$ python3 -q
>>> import numpy as np
>>> np.set_printoptions(precision=1, suppress=True, linewidth=120, sign=" ")
>>> arr = np.loadtxt("out2.csv", delimiter=",")
>>> arr
array([[-1.,  4.,  0.,  0.,  0.,  0.,  0.,  0.,  0.],
       [ 4.,  2.,  4.,  0.,  0.,  0.,  0.,  0.,  0.],
       [ 0.,  4., -2.,  4.,  0.,  0.,  0.,  0.,  0.],
       [ 0.,  0.,  4.,  1.,  4.,  0.,  0.,  0.,  0.],
       [ 0.,  0.,  0.,  4., -2.,  4.,  0.,  0.,  0.],
       [ 0.,  0.,  0.,  0.,  4., -3.,  4.,  0.,  0.],
       [ 0.,  0.,  0.,  0.,  0.,  4.,  1.,  4.,  0.],
       [ 0.,  0.,  0.,  0.,  0.,  0.,  4.,  0.,  4.],
       [ 0.,  0.,  0.,  0.,  0.,  0.,  0.,  4.,  0.]])
>>> # symmetric, so the eigenvalues are real
>>> O, r_ = np.linalg.qr(arr)
>>> np.round(O.T @ O, 1) + 0
array([[ 1.,  0.,  0.,  0.,  0.,  0.,  0.,  0.,  0.],
       [ 0.,  1.,  0.,  0.,  0.,  0.,  0.,  0.,  0.],
       [ 0.,  0.,  1.,  0.,  0.,  0.,  0.,  0.,  0.],
       [ 0.,  0.,  0.,  1.,  0.,  0.,  0.,  0.,  0.],
       [ 0.,  0.,  0.,  0.,  1.,  0.,  0.,  0.,  0.],
       [ 0.,  0.,  0.,  0.,  0.,  1.,  0.,  0.,  0.],
       [ 0.,  0.,  0.,  0.,  0.,  0.,  1.,  0.,  0.],
       [ 0.,  0.,  0.,  0.,  0.,  0.,  0.,  1.,  0.],
       [ 0.,  0.,  0.,  0.,  0.,  0.,  0.,  0.,  1.]])
>>> np.allclose(r_.T @ r_, arr.T @ arr)
True
>>> O.shape, r_.shape
((9, 9), (9, 9))
>>> np.round(abs(r_[0, 0]), 1), round(float(np.linalg.norm(arr[:, 0])), 1)
(np.float64(4.1), 4.1)
>>> np.round(O @ r_, 1) + 0
array([[-1.,  4.,  0.,  0.,  0.,  0.,  0.,  0.,  0.],
       [ 4.,  2.,  4.,  0.,  0.,  0.,  0.,  0.,  0.],
       [ 0.,  4., -2.,  4.,  0.,  0.,  0.,  0.,  0.],
       [ 0.,  0.,  4.,  1.,  4.,  0.,  0.,  0.,  0.],
       [ 0.,  0.,  0.,  4., -2.,  4.,  0.,  0.,  0.],
       [ 0.,  0.,  0.,  0.,  4., -3.,  4.,  0.,  0.],
       [ 0.,  0.,  0.,  0.,  0.,  4.,  1.,  4.,  0.],
       [ 0.,  0.,  0.,  0.,  0.,  0.,  4.,  0.,  4.],
       [ 0.,  0.,  0.,  0.,  0.,  0.,  0.,  4.,  0.]])
>>> np.allclose(arr, arr.T)
True
>>> print(np.linalg.matrix_power(arr, 4))
[[  561.   212.   848.     0.   256.     0.     0.     0.     0.]
 [  212.  1568.     0.  1104.   -64.   256.     0.     0.     0.]
 [  848.     0.  1824.  -340.  1168.  -384.   256.     0.     0.]
 [    0.  1104.  -340.  1633.  -660.  1264.  -192.   256.     0.]
 [  256.   -64.  1168.  -660.  2224. -1732.  1264.  -256.   256.]
 [    0.   256.  -384.  1264. -1732.  2657.  -848.  1136.  -128.]
 [    0.     0.   256.  -192.  1264.  -848.  1681.   132.   784.]
 [    0.     0.     0.   256.  -256.  1136.   132.  1296.    64.]
 [    0.     0.     0.     0.   256.  -128.   784.    64.   512.]]
>>> arr @ arr
array([[ 17.,   4.,  16.,   0.,   0.,   0.,   0.,   0.,   0.],
       [  4.,  36.,   0.,  16.,   0.,   0.,   0.,   0.,   0.],
       [ 16.,   0.,  36.,  -4.,  16.,   0.,   0.,   0.,   0.],
       [  0.,  16.,  -4.,  33.,  -4.,  16.,   0.,   0.,   0.],
       [  0.,   0.,  16.,  -4.,  36., -20.,  16.,   0.,   0.],
       [  0.,   0.,   0.,  16., -20.,  41.,  -8.,  16.,   0.],
       [  0.,   0.,   0.,   0.,  16.,  -8.,  33.,   4.,  16.],
       [  0.,   0.,   0.,   0.,   0.,  16.,   4.,  32.,   0.],
       [  0.,   0.,   0.,   0.,   0.,   0.,  16.,   0.,  16.]])
>>> np.round(np.linalg.det(arr), 1)
np.float64(-372608.0)
>>> assert arr == arr.T
Traceback (most recent call last):
  File "<python-input-15>", line 1, in <module>
    assert arr == arr.T
           ^^^^^^^^^^^^
ValueError: The truth value of an array with more than one element is ambiguous. Use a.any() or a.all()
>>> arr.inv()
Traceback (most recent call last):
  File "<python-input-16>", line 1, in <module>
    arr.inv()
    ^^^^^^^
AttributeError: 'numpy.ndarray' object has no attribute 'inv'
>>> round(float(np.abs(np.linalg.eigvals(arr)).max()), 1)
8.8
>>> np.trace(arr)
np.float64(-4.0)
>>> np.sort(np.abs(np.linalg.eigvals(arr)))
array([ 0.9,  2.1,  3. ,  4.6,  5. ,  6.6,  6.8,  7.3,  8.8])
>>> print(np.allclose(arr @ arr.T, arr.T @ arr))
True
>>> B = np.array([[-1, -3, 4],
...     [1, -5, 3],
...     [3, 1, -3],
...     [-2, 3, -2],
...     [-5, -4, -4],
...     [-1, -3, -2],
...     [1, 3, 4],
...     [-1, 5, -5],
...     [4, 0, 1]])
>>> np.einsum("ij->j", arr)
array([  3.,  10.,   6.,   9.,   6.,   5.,   9.,   8.,   4.])
>>> print(np.linalg.matrix_rank(arr @ B))
3
>>> np.vstack([arr, B.T]).shape
(12, 9)
>>> r0 = np.array([2, -2, -2, 2, -2, -3, 1, 1, 1])
>>> B = arr + np.outer(r0, np.eye(9)[4])
>>> B
array([[-1.,  4.,  0.,  0.,  2.,  0.,  0.,  0.,  0.],
       [ 4.,  2.,  4.,  0., -2.,  0.,  0.,  0.,  0.],
       [ 0.,  4., -2.,  4., -2.,  0.,  0.,  0.,  0.],
       [ 0.,  0.,  4.,  1.,  6.,  0.,  0.,  0.,  0.],
       [ 0.,  0.,  0.,  4., -4.,  4.,  0.,  0.,  0.],
       [ 0.,  0.,  0.,  0.,  1., -3.,  4.,  0.,  0.],
       [ 0.,  0.,  0.,  0.,  1.,  4.,  1.,  4.,  0.],
       [ 0.,  0.,  0.,  0.,  1.,  0.,  4.,  0.,  4.],
       [ 0.,  0.,  0.,  0.,  1.,  0.,  0.,  4.,  0.]])
>>> print(round(np.linalg.det(B) / np.linalg.det(arr), 1), round(float(1 + np.linalg.solve(arr, r0)[4]), 1))
1.3 1.3
